In [1]: import numpy as np

In [2]: np.set_printoptions(precision=1, suppress=True, linewidth=100, sign=" ")

In [3]: A = np.load("case4.npy")

In [4]: A
Out[4]: 
array([[ 3,  1,  2,  2],
       [ 3,  1,  2,  2],
       [ 3,  1,  2,  2],
       [ 4,  2,  3,  3],
       [ 0, -2, -1, -1],
       [ 1, -1,  0,  0],
       [ 0, -2, -1, -1],
       [ 2,  0,  1,  1],
       [ 0, -2, -1, -1],
       [ 3,  1,  2,  2],
       [ 3,  1,  2,  2]])

In [5]: cen = A - A.mean(axis=0)

In [6]: U, sig, vt = np.linalg.svd(cen, full_matrices=False)

In [7]: sig.round(1) + 0
Out[7]: array([ 9.4,  0. ,  0. ,  0. ])

In [8]: np.round(sig ** 2 / (sig ** 2).sum(), 1) + 0
Out[8]: array([ 1.,  0.,  0.,  0.])

In [9]: np.abs(U[:, 0]).argmax()
Out[9]: np.int64(3)

In [10]: vt[0] * np.sign(vt[0, np.abs(vt[0]).argmax()])
Out[10]: array([ 0.5,  0.5,  0.5,  0.5])

In [11]: (np.sign(U[:, 0]) == np.sign(U[0, 0])).astype(int)
Out[11]: array([ 1,  1,  1,  1,  0,  0,  0,  0,  0,  1,  1])

In [12]: np.round(A @ np.linalg.pinv(A) @ A, 1) + 0
Out[12]: 
array([[ 3.,  1.,  2.,  2.],
       [ 3.,  1.,  2.,  2.],
       [ 3.,  1.,  2.,  2.],
       [ 4.,  2.,  3.,  3.],
       [ 0., -2., -1., -1.],
       [ 1., -1.,  0.,  0.],
       [ 0., -2., -1., -1.],
       [ 2.,  0.,  1.,  1.],
       [ 0., -2., -1., -1.],
       [ 3.,  1.,  2.,  2.],
       [ 3.,  1.,  2.,  2.]])

In [13]: np.unique(A.round(6), axis=0).shape
Out[13]: (5, 4)

In [14]: round(float(np.trace(np.linalg.pinv(A) @ A)), 1)
Out[14]: 2.0

In [15]: np.linalg.lstsq(A[:-1].T, A[-1])[2]
Out[15]: np.int32(2)

In [16]: np.allclose(A[:-1].T @ np.linalg.lstsq(A[:-1].T, A[-1])[0], A[-1])
Out[16]: True

In [17]: other = np.array([[2, 2, 0], [2, 2, 2], [0, 1, 0], [2, 1, 3]])

In [18]: np.einsum("ij->j", A)
Out[18]: array([ 22,   0,  11,  11])

In [19]: np.linalg.matrix_rank(np.vstack([A, other.T]))
Out[19]: np.int64(4)

In [20]: other.T @ A.T
Out[20]: 
array([[12, 12, 12, 18, -6,  0, -6,  6, -6, 12, 12],
       [12, 12, 12, 18, -6,  0, -6,  6, -6, 12, 12],
       [ 8,  8,  8, 13, -7, -2, -7,  3, -7,  8,  8]])

In [21]: np.einsum("ik,kj->ij", A, other)
Out[21]: 
array([[12, 12,  8],
       [12, 12,  8],
       [12, 12,  8],
       [18, 18, 13],
       [-6, -6, -7],
       [ 0,  0, -2],
       [-6, -6, -7],
       [ 6,  6,  3],
       [-6, -6, -7],
       [12, 12,  8],
       [12, 12,  8]])

In [22]: lab = A[:, 0] > np.median(A[:, 0])

In [23]: u = A[lab].mean(axis=0) - A[~lab].mean(axis=0)

In [24]: ((A - A.mean(axis=0)) @ u > 0).astype(int)
Out[24]: array([ 1,  1,  1,  1,  0,  0,  0,  0,  0,  1,  1])

In [25]: W0 = np.array([[-3, -3, -3, -3, -3, -3, -3],
    ...:     [-3, -6, -6, -6, -6, -6, -6],
    ...:     [-3, -6, -9, -9, -9, -9, -9],
    ...:     [-3, -6, -9, -12, -12, -12, -12],
    ...:     [-3, -6, -9, -12, -15, -15, -15],
    ...:     [-3, -6, -9, -12, -15, -18, -18],
    ...:     [-3, -6, -9, -12, -15, -18, -21]])

In [26]: q, r_ = np.linalg.qr(W0)

In [27]: np.abs(np.diag(r_))
Out[27]: array([ 7.9,  2.8,  2.7,  2.7,  2.6,  2.4,  2.1])

In [28]: np.trace(q @ q.T)
Out[28]: np.float64(7.0)

In [29]: ev, V = np.linalg.eigh(W0)

In [30]: np.linalg.svd(W0, compute_uv=False)
Out[30]: array([ 68.6,   7.9,   3. ,   1.7,   1.1,   0.9,   0.8])

In [31]: np.round(V.T @ V, 1) + 0
Out[31]: 
array([[ 1.,  0.,  0.,  0.,  0.,  0.,  0.],
       [ 0.,  1.,  0.,  0.,  0.,  0.,  0.],
       [ 0.,  0.,  1.,  0.,  0.,  0.,  0.],
       [ 0.,  0.,  0.,  1.,  0.,  0.,  0.],
       [ 0.,  0.,  0.,  0.,  1.,  0.,  0.],
       [ 0.,  0.,  0.,  0.,  0.,  1.,  0.],
       [ 0.,  0.,  0.,  0.,  0.,  0.,  1.]])

In [32]: ev, V = np.linalg.eigh(W0)

In [33]: vec = np.array([-2, -3, 2, 2, 1, 2, -2])

In [34]: np.abs(W0).sum(axis=1).max(), round(np.abs(ev).max(), 1)
Out[34]: (np.int64(84), np.float64(68.6))

In [35]: vec @ W0 @ vec / (vec @ vec), round(float(ev[0]), 1), np.round(ev[-1], 1)
Out[35]: (np.float64(-4.3), -68.6, np.float64(-0.8))

In [36]: np.linalg.eigvalsh(W0[1:, 1:])
Out[36]: array([-67.9,  -7.3,  -2.6,  -1.4,  -1. ,  -0.8])

In [37]: np.linalg.norm(W0, axis=1).argmax()
Out[37]: np.int64(6)

In [38]: np.linalg.norm(W0, axis=0)
Out[38]: array([  7.9,  15. ,  21.2,  26.5,  30.7,  33.8,  35.5])

In [39]: np.round(np.linalg.norm(W0[5] - W0[3]), 1)
Out[39]: np.float64(9.0)

In [40]: round(float(np.linalg.norm(W0, 2)), 1)
Out[40]: 68.6

In [41]: round(np.linalg.norm(W0, 1), 1), np.round(np.linalg.norm(W0, np.inf), 1)
Out[41]: (np.float64(84.0), np.float64(84.0))

In [42]: E = np.array([[9, 4, 2, -5, -7, -7, 1],
    ...:     [-4, 41, -7, -1, 8, 8, -8],
    ...:     [-8, 3, -37, 8, 4, 4, -6],
    ...:     [3, -5, 2, 23, -1, 5, 0],
    ...:     [1, -5, -3, -1, 3, 0, 4],
    ...:     [3, 8, -6, -2, 6, 10, -3],
    ...:     [-2, -6, 8, 4, -4, -8, 37]])

In [43]: rng = np.random.default_rng(3890)

In [44]: lab = rng.permutation(7)

In [45]: lab
Out[45]: array([ 6,  2,  5,  3,  0,  1,  4])

In [46]: other = E[lab][:, lab]

In [47]: other
Out[47]: 
array([[ 37,   8,  -8,   4,  -2,  -6,  -4],
       [ -6, -37,   4,   8,  -8,   3,   4],
       [ -3,  -6,  10,  -2,   3,   8,   6],
       [  0,   2,   5,  23,   3,  -5,  -1],
       [  1,   2,  -7,  -5,   9,   4,  -7],
       [ -8,  -7,   8,  -1,  -4,  41,   8],
       [  4,  -3,   0,  -1,   1,  -5,   3]])

In [48]: np.allclose(other, E)
Out[48]: False

In [49]: np.diag(other)
Out[49]: array([ 37, -37,  10,  23,   9,  41,   3])

In [50]: other = np.linalg.inv(E)

In [51]: np.round(np.linalg.inv(other), 1) + 0
Out[51]: 
array([[  9.,   4.,   2.,  -5.,  -7.,  -7.,   1.],
       [ -4.,  41.,  -7.,  -1.,   8.,   8.,  -8.],
       [ -8.,   3., -37.,   8.,   4.,   4.,  -6.],
       [  3.,  -5.,   2.,  23.,  -1.,   5.,   0.],
       [  1.,  -5.,  -3.,  -1.,   3.,   0.,   4.],
       [  3.,   8.,  -6.,  -2.,   6.,  10.,  -3.],
       [ -2.,  -6.,   8.,   4.,  -4.,  -8.,  37.]])

In [52]: np.round(np.linalg.cond(E), 1)
Out[52]: np.float64(23.3)

In [53]: round(float(np.linalg.det(E) * np.linalg.det(other)), 1)
Out[53]: 1.0

In [54]: np.round(np.linalg.slogdet(E)[0], 1)
Out[54]: np.float64(-1.0)

In [55]: lab = rng.permutation(7)

In [56]: lab
Out[56]: array([ 3,  6,  4,  1,  5,  2,  0])

In [57]: other = W0[lab][:, lab]

In [58]: np.trace(other)
Out[58]: np.int64(-84)

In [59]: np.allclose(other, W0)
Out[59]: False

In [60]: round(float(np.linalg.det(other)), 1), round(float(np.linalg.det(W0[lab])), 1)
Out[60]: (-2187.0, 2187.0)

In [61]: np.diag(other)
Out[61]: array([-12, -21, -15,  -6, -18,  -9,  -3])

In [62]: vec = np.array([7, 2, 6, 5, 2, 0, 0])

In [63]: rhs = E @ vec

In [64]: rhs
Out[64]: array([  44,   23, -224,  136,  -20,    3,   34])

In [65]: np.round(np.linalg.solve(E, rhs + E[:, 3]), 1) + 0
Out[65]: array([ 7.,  2.,  6.,  6.,  2.,  0.,  0.])

In [66]: np.round(np.linalg.solve(E, E[:, 0]), 1) + 0
Out[66]: array([ 1.,  0.,  0.,  0.,  0.,  0.,  0.])

In [67]: np.linalg.norm(E, axis=0)
Out[67]: array([ 13.6,  43.1,  39.2,  25.3,  13.8,  17.8,  38.7])

In [68]: np.linalg.norm(E, axis=1).argmax()
Out[68]: np.int64(1)

In [69]: round(float(np.linalg.norm(E, "nuc")), 1)
Out[69]: 171.9

In [70]: M = np.load("sample9.npy")

In [71]: M
Out[71]: 
array([[ 2.9,  8.1,  1. , -9.1],
       [ 0. ,  0.9,  4. ,  1. ],
       [-1. ,  6.9, -6.9, -9.9],
       [ 2. ,  3. ,  2. , -3.2]])

In [72]: np.round(np.linalg.eigvals(M).sum().real, 1)
Out[72]: np.float64(-6.3)

In [73]: np.kron(np.eye(2, dtype=int), M)
Out[73]: 
array([[ 2.9,  8.1,  1. , -9.1,  0. ,  0. ,  0. , -0. ],
       [ 0. ,  0.9,  4. ,  1. ,  0. ,  0. ,  0. ,  0. ],
       [-1. ,  6.9, -6.9, -9.9, -0. ,  0. , -0. , -0. ],
       [ 2. ,  3. ,  2. , -3.2,  0. ,  0. ,  0. , -0. ],
       [ 0. ,  0. ,  0. , -0. ,  2.9,  8.1,  1. , -9.1],
       [ 0. ,  0. ,  0. ,  0. ,  0. ,  0.9,  4. ,  1. ],
       [-0. ,  0. , -0. , -0. , -1. ,  6.9, -6.9, -9.9],
       [ 0. ,  0. ,  0. , -0. ,  2. ,  3. ,  2. , -3.2]])

In [74]: W = np.array([[0, 1], [5, 5], [3, 4], [0, 4]])

In [75]: beta = np.array([-1, 2])

In [76]: act = np.maximum(M @ W + beta, 0)

In [77]: (act > 0).mean(axis=0)
Out[77]: array([ 1. ,  0.8])

In [78]: np.linalg.matrix_rank(act)
Out[78]: np.int64(2)

In [79]: basis = np.array([[1, -3, 0], [-1, 2, -3]])

In [80]: W @ basis
Out[80]: 
array([[ -1,   2,  -3],
       [  0,  -5, -15],
       [ -1,  -1, -12],
       [ -4,   8, -12]])

In [81]: m1 = np.load("arr.npy")

In [82]: m1.round(1) + 0
Out[82]: 
array([[-0.2, -0.3,  0.2, -0.3, -0.1,  0.8],
       [ 0.5, -0.6, -0.5, -0.2,  0.4,  0. ],
       [-0.8, -0.3, -0.5,  0.3, -0.1, -0.1],
       [ 0.1,  0.6, -0.6, -0.5, -0.2,  0.2],
       [ 0.4, -0.1, -0.2,  0.6, -0.6,  0.3],
       [ 0. ,  0.4, -0.1,  0.5,  0.6,  0.4]])

In [83]: # orthonormal columns

In [84]: vec = np.array([-5, -1, 5, -1, 4, -2])

In [85]: 6 - np.linalg.matrix_rank(m1 - np.eye(6), tol=1e-8)
Out[85]: np.int64(1)

In [86]: [p for p in range(1, 25) if np.allclose(np.linalg.matrix_power(m1, p), np.eye(6))]
Out[86]: []

In [87]: np.round(np.linalg.inv(m1), 1) + 0
Out[87]: 
array([[-0.2,  0.5, -0.8,  0.1,  0.4,  0. ],
       [-0.3, -0.6, -0.3,  0.6, -0.1,  0.4],
       [ 0.2, -0.5, -0.5, -0.6, -0.2, -0.1],
       [-0.3, -0.2,  0.3, -0.5,  0.6,  0.5],
       [-0.1,  0.4, -0.1, -0.2, -0.6,  0.6],
       [ 0.8,  0. , -0.1,  0.2,  0.3,  0.4]])

In [88]: other = np.array([[0, 3, 0, 3, 3],
    ...:     [0, 1, 2, 0, 1],
    ...:     [0, 0, 1, 2, 3],
    ...:     [2, 3, 1, 1, 2],
    ...:     [2, 1, 2, 2, 3],
    ...:     [2, 0, 2, 2, 3],
    ...:     [3, 3, 3, 1, 2]])

In [89]: K = other.T @ other

In [90]: K
Out[90]: 
array([[ 21,  17,  19,  13,  22],
       [ 17,  29,  16,  17,  25],
       [ 19,  16,  23,  14,  25],
       [ 13,  17,  14,  23,  31],
       [ 22,  25,  25,  31,  45]])

In [91]: U, sig, vt = np.linalg.svd(K)

In [92]: sig
Out[92]: array([ 111.9,   14.7,   11.3,    2.8,    0.2])

In [93]: other = U[:, :4] @ np.diag(sig[:4]) @ vt[:4]

In [94]: other
Out[94]: 
array([[ 21. ,  17. ,  19. ,  13. ,  22. ],
       [ 17. ,  29. ,  16. ,  17. ,  25. ],
       [ 19. ,  16. ,  23. ,  13.9,  25. ],
       [ 13. ,  17. ,  13.9,  22.9,  31.1],
       [ 22. ,  25. ,  25. ,  31.1,  44.9]])

In [95]: round(float(np.abs(K - other).max()), 1)
Out[95]: 0.1

In [96]: np.round(np.linalg.norm(K - other, 2), 1), np.round(sig[4], 1)
Out[96]: (np.float64(0.2), np.float64(0.2))

In [97]: mat = np.load("x.npy")

In [98]: mat
Out[98]: 
array([[ 0,  1,  1, -4,  0, -3,  1, -1, -1],
       [-1,  0, -2, -1, -2,  3,  0,  3, -2],
       [-1,  2,  0,  0,  2,  3, -1, -1, -1],
       [ 4,  1,  0,  0, -2, -2,  0,  0,  0],
       [ 0,  2, -2,  2,  0,  0, -2, -1,  0],
       [ 3, -3, -3,  2,  0,  0,  3,  1, -1],
       [-1,  0,  1,  0,  2, -3,  0, -1,  0],
       [ 1, -3,  1,  0,  1, -1,  1,  0,  1],
       [ 1,  2,  1,  0,  0,  1,  0, -1,  0]])

In [99]: round(np.linalg.norm(mat, "nuc"), 1)
Out[99]: np.float64(35.3)

In [100]: np.linalg.norm(mat, axis=1)
Out[100]: array([ 5.5,  5.7,  4.6,  5. ,  4.1,  6.5,  4. ,  3.9,  2.8])

In [101]: np.round(np.linalg.norm(mat[4], 1), 1), round(np.linalg.norm(mat[4], np.inf), 1)
Out[101]: (np.float64(9.0), np.float64(2.0))

In [102]: mat[4] @ mat[2]
Out[102]: np.int64(7)

In [103]: np.linalg.norm(mat, axis=0)
Out[103]: array([ 5.5,  5.7,  4.6,  5. ,  4.1,  6.5,  4. ,  3.9,  2.8])

In [104]: np.round(np.linalg.norm(mat, 1), 1), np.round(np.linalg.norm(mat, np.inf), 1)
Out[104]: (np.float64(16.0), np.float64(16.0))

In [105]: np.linalg.norm(mat, axis=2)
AxisError: axis 2 is out of bounds for array of dimension 2


In [106]: np.round(np.linalg.norm(mat) ** 2 / np.linalg.norm(mat, 2) ** 2, 1)
Out[106]: np.float64(3.4)

In [107]: rk = np.linalg.matrix_rank(mat)

In [108]: rk
Out[108]: np.int64(8)

In [109]: ns = np.linalg.svd(mat)[2][rk:].T

In [110]: np.round(mat @ ns, 1) + 0
Out[110]: 
array([[ 0.],
       [ 0.],
       [ 0.],
       [ 0.],
       [ 0.],
       [ 0.],
       [ 0.],
       [ 0.],
       [ 0.]])

In [111]: np.linalg.matrix_rank(mat.T @ mat), np.linalg.matrix_rank(mat @ mat.T)
Out[111]: (np.int64(8), np.int64(8))

In [112]: [int(np.linalg.matrix_rank(mat[:i])) for i in range(1, len(mat) + 1)]
Out[112]: [1, 2, 3, 4, 5, 6, 7, 8, 8]

In [113]: [int(np.linalg.matrix_rank(np.delete(mat, i, axis=0))) for i in range(9)]
Out[113]: [8, 8, 8, 8, 8, 8, 8, 8, 8]

In [114]: u = np.array([0, 2])

In [115]: np.correlate(mat[2], mat[1], "full")
Out[115]: array([  2,  -7,   6,  -3,   4,  -3,  11,   1,   5, -16,  -8,  -6,   3,   0,   3,   1,   1])

In [116]: np.convolve(mat[2], u)
Out[116]: array([ 0, -2,  4,  0,  0,  4,  6, -2, -2, -2])

In [117]: np.abs(np.diag(np.linalg.qr(mat)[1])) > 1e-9
Out[117]: array([ True,  True,  True,  True,  True,  True,  True,  True, False])

In [118]: np.round(np.trace(np.linalg.pinv(mat) @ mat), 1)
Out[118]: np.float64(8.0)

In [119]: np.linalg.lstsq(mat[:-1].T, mat[-1])[2]
Out[119]: np.int32(8)

In [120]: np.round(mat @ np.linalg.pinv(mat) @ mat, 1) + 0
Out[120]: 
array([[ 0.,  1.,  1., -4.,  0., -3.,  1., -1., -1.],
       [-1.,  0., -2., -1., -2.,  3.,  0.,  3., -2.],
       [-1.,  2.,  0.,  0.,  2.,  3., -1., -1., -1.],
       [ 4.,  1.,  0.,  0., -2., -2.,  0.,  0.,  0.],
       [ 0.,  2., -2.,  2.,  0.,  0., -2., -1.,  0.],
       [ 3., -3., -3.,  2.,  0.,  0.,  3.,  1., -1.],
       [-1.,  0.,  1.,  0.,  2., -3.,  0., -1.,  0.],
       [ 1., -3.,  1.,  0.,  1., -1.,  1.,  0.,  1.],
       [ 1.,  2.,  1.,  0.,  0.,  1.,  0., -1.,  0.]])
